$ ipython --no-banner

In [1]: import numpy as np

In [2]: import numpy.linalg as la

In [3]: np.set_printoptions(precision=3, suppress=True, linewidth=100)

In [4]: rd = lambda a: np.round(a, 3) + 0

In [5]: E = np.loadtxt("w.csv", delimiter=",")

In [6]: E
Out[6]: 
array([[ 2.,  1.,  5.],
       [ 0.,  0.,  0.],
       [ 6.,  3., 11.],
       [ 0.,  0.,  0.],
       [ 4.,  2.,  8.],
       [ 0.,  0.,  0.],
       [ 0.,  0.,  0.],
       [ 6.,  3., 11.],
       [ 8.,  4., 14.],
       [ 4.,  2.,  8.],
       [ 0.,  0.,  0.],
       [ 0.,  0.,  2.],
       [ 0.,  0.,  0.],
       [ 0.,  0.,  0.],
       [ 0.,  0.,  0.],
       [ 0.,  0.,  0.],
       [ 0.,  0.,  0.],
       [ 0.,  0.,  0.],
       [ 6.,  3., 11.],
       [ 2.,  1.,  5.],
       [ 0.,  0.,  0.],
       [ 0.,  0.,  0.],
       [ 0.,  0.,  0.],
       [ 0.,  0.,  0.],
       [ 0.,  0.,  0.],
       [ 0.,  0.,  0.]])

In [7]: # row 3 repeats row 1

In [8]: t3 = np.stack([E, 5 * E, E[::-1]])

In [9]: np.einsum("bij,cij->bc", t3, t3)
Out[9]: 
array([[ 1006.,  5030.,   332.],
       [ 5030., 25150.,  1660.],
       [  332.,  1660.,  1006.]])

In [10]: other = np.array([[0, -5, 5, -3], [2, 2, 3, -3], [4, 2, -4, 0], [3, 4, 3, -2]])

In [11]: feats = np.tril(other)

In [12]: feats
Out[12]: 
array([[ 0,  0,  0,  0],
       [ 2,  2,  0,  0],
       [ 4,  2, -4,  0],
       [ 3,  4,  3, -2]])

In [13]: rk = la.matrix_rank(feats)

In [14]: rk
Out[14]: np.int64(3)

In [15]: N = la.svd(feats)[2][rk:].T

In [16]: np.allclose(feats @ N, 0)
Out[16]: True

In [17]: [int(la.matrix_rank(np.delete(feats, i, axis=0))) for i in range(4)]
Out[17]: [3, 2, 2, 2]

In [18]: [int(la.matrix_rank(feats[:i])) for i in range(1, len(feats) + 1)]
Out[18]: [0, 1, 2, 3]

In [19]: rd(N @ N.T)
Out[19]: 
array([[ 0.432, -0.432,  0.216,  0.108],
       [-0.432,  0.432, -0.216, -0.108],
       [ 0.216, -0.216,  0.108,  0.054],
       [ 0.108, -0.108,  0.054,  0.027]])

In [20]: U, sv, Vh = la.svd(feats)

In [21]: rd(sv)
Out[21]: array([7.258, 5.38 , 0.623, 0.   ])

In [22]: other = U[:, :3] @ np.diag(sv[:3]) @ Vh[:3]

In [23]: rd(np.abs(feats - other).max())
Out[23]: np.float64(0.0)

In [24]: la.matrix_rank(other)
Out[24]: np.int64(3)

In [25]: f = np.array([2, 0, 1])

In [26]: np.convolve(feats[3], f)
Out[26]: array([ 6,  8,  9,  0,  3, -2])

In [27]: np.polyval(f, feats[3])
Out[27]: array([19, 33, 19,  9])

In [28]: np.correlate(feats[3], feats[2], "full")
Out[28]: array([  0, -12, -10,   8,  30,   8,  -8])

In [29]: np.cross(feats[3, :3], feats[2, :3])
Out[29]: array([-22,  24, -10])

In [30]: A = np.loadtxt("mat.csv", delimiter=",")

In [31]: rd(A)
Out[31]: 
array([[ 0.088, -0.14 ,  0.246],
       [-0.14 ,  0.225, -0.393],
       [ 0.246, -0.393,  0.688]])

In [32]: rd((A + A.T) / 2)
Out[32]: 
array([[ 0.088, -0.14 ,  0.246],
       [-0.14 ,  0.225, -0.393],
       [ 0.246, -0.393,  0.688]])

In [33]: A.inv()
---------------------------------------------------------------------------
AttributeError                            Traceback (most recent call last)
Cell In[33], line 1
----> 1 A.inv()

AttributeError: 'numpy.ndarray' object has no attribute 'inv'

In [34]: rd(np.abs(la.eigvals(A)).max())
Out[34]: np.float64(1.0)

In [35]: rd(np.sort(np.abs(la.eigvals(A))))
Out[35]: array([0., 0., 1.])

In [36]: rd(la.matrix_power(A, 2))
Out[36]: 
array([[ 0.088, -0.14 ,  0.246],
       [-0.14 ,  0.225, -0.393],
       [ 0.246, -0.393,  0.688]])

In [37]: la.determinant(A)
---------------------------------------------------------------------------
AttributeError                            Traceback (most recent call last)
Cell In[37], line 1
----> 1 la.determinant(A)

AttributeError: module 'numpy.linalg' has no attribute 'determinant'

In [38]: (A - A.T) / 2
Out[38]: 
array([[0., 0., 0.],
       [0., 0., 0.],
       [0., 0., 0.]])

In [39]: np.allclose(A @ A.T, A.T @ A)
Out[39]: True

In [40]: np.allclose(A, A.T)
Out[40]: True

In [41]: x0 = np.array([1, 1, 1])

In [42]: rd(A * x0)
Out[42]: 
array([[ 0.088, -0.14 ,  0.246],
       [-0.14 ,  0.225, -0.393],
       [ 0.246, -0.393,  0.688]])

In [43]: x0 = np.array([-3, -2, 2])

In [44]: rd(np.eye(3) - A)
Out[44]: 
array([[ 0.912,  0.14 , -0.246],
       [ 0.14 ,  0.775,  0.393],
       [-0.246,  0.393,  0.312]])

In [45]: rd(np.poly(A))
Out[45]: array([ 1., -1.,  0.,  0.])

In [46]: rd(la.det(2 * A)), rd(la.det(A))
Out[46]: (np.float64(0.0), np.float64(0.0))

In [47]: rd(la.eigvals(A).sum().real)
Out[47]: np.float64(1.0)

In [48]: rd(la.eigvals(A))
Out[48]: array([1., 0., 0.])

In [49]: rd(la.det(A[::-1]))
Out[49]: np.float64(0.0)

In [50]: rd(la.det(A.T))
Out[50]: np.float64(0.0)

In [51]: np.einsum("ii->", A)
Out[51]: np.float64(1.0)

In [52]: J = np.array([[-3, -3, -3], [-3, -6, -6], [-3, -6, -9]])

In [53]: # symmetric, so the eigenvalues are real

In [54]: other = J[0, 0] * J[1:] - np.outer(J[1:, 0], J[0])

In [55]: other
Out[55]: 
array([[ 0,  9,  9],
       [ 0,  9, 18]])

In [56]: J[:, 0] / J[0, 0]
Out[56]: array([1., 1., 1.])

In [57]: la.cond(feats) > 100
Out[57]: np.True_

In [58]: [round(float(x), 3) for x in la.svd(feats, compute_uv=False)[:3]]
Out[58]: [7.258, 5.38, 0.623]

In [59]: hat = np.triu(np.array([[-1, 0, 0], [1, 2, 0], [1, -1, -2]]), 1) + np.eye(3)

In [60]: other = hat @ J @ la.inv(hat)

In [61]: rd(np.poly(other))
Out[61]: array([ 1., 18., 45., 27.])

In [62]: np.trace(other), np.trace(J)
Out[62]: (np.float64(-18.0), np.int64(-18))

In [63]: vals, evecs = la.eig(J)

In [64]: rd(np.sort(la.eigvals(la.inv(J))))
Out[64]: array([-1.082, -0.518, -0.066])

In [65]: O, _ = la.qr(np.array([[0.0, -0.3, 0.5, -0.4, 0.5],
    ...:     [0.8, -0.2, -0.1, 0.3, -1.8],
    ...:     [0.1, -0.7, -0.3, -0.3, -0.5],
    ...:     [1.2, -0.6, 0.8, 0.7, -1.4],
    ...:     [1.9, -0.2, 0.4, 0.4, -1.5]]))

In [66]: evecs, _ = la.qr(np.array([[-0.1, 1.2, -0.6, 1.3],
    ...:     [1.2, -0.8, 1.5, -0.7],
    ...:     [-1.3, -2.4, 0.4, -0.2],
    ...:     [1.0, 1.2, -1.3, -1.3]]))

In [67]: sv = 10 * 0.7 ** np.arange(4)

In [68]: F = O[:, :4] * sv @ evecs[:4]

In [69]: rd(F)
Out[69]: 
array([[ 0.834, -2.754, -2.314,  2.209],
       [ 1.2  , -0.776,  0.625, -3.594],
       [ 5.21 , -2.537,  2.077,  0.786],
       [-0.745, -5.888,  0.393, -2.657],
       [ 0.309, -2.006, -3.174, -7.468]])

In [70]: x0 = np.array([-2, 0, 0, 2])

In [71]: a = np.maximum(F @ x0, 0)

In [72]: rd(a)
Out[72]: array([2.75, 0.  , 0.  , 0.  , 0.  ])

In [73]: rd(F.T @ a)
Out[73]: array([ 2.293, -7.573, -6.365,  6.075])

In [74]: rd(F * (a > 1e-9)[:, None])
Out[74]: 
array([[ 0.834, -2.754, -2.314,  2.209],
       [ 0.   ,  0.   ,  0.   ,  0.   ],
       [ 0.   ,  0.   ,  0.   ,  0.   ],
       [ 0.   ,  0.   ,  0.   ,  0.   ],
       [ 0.   ,  0.   ,  0.   ,  0.   ]])
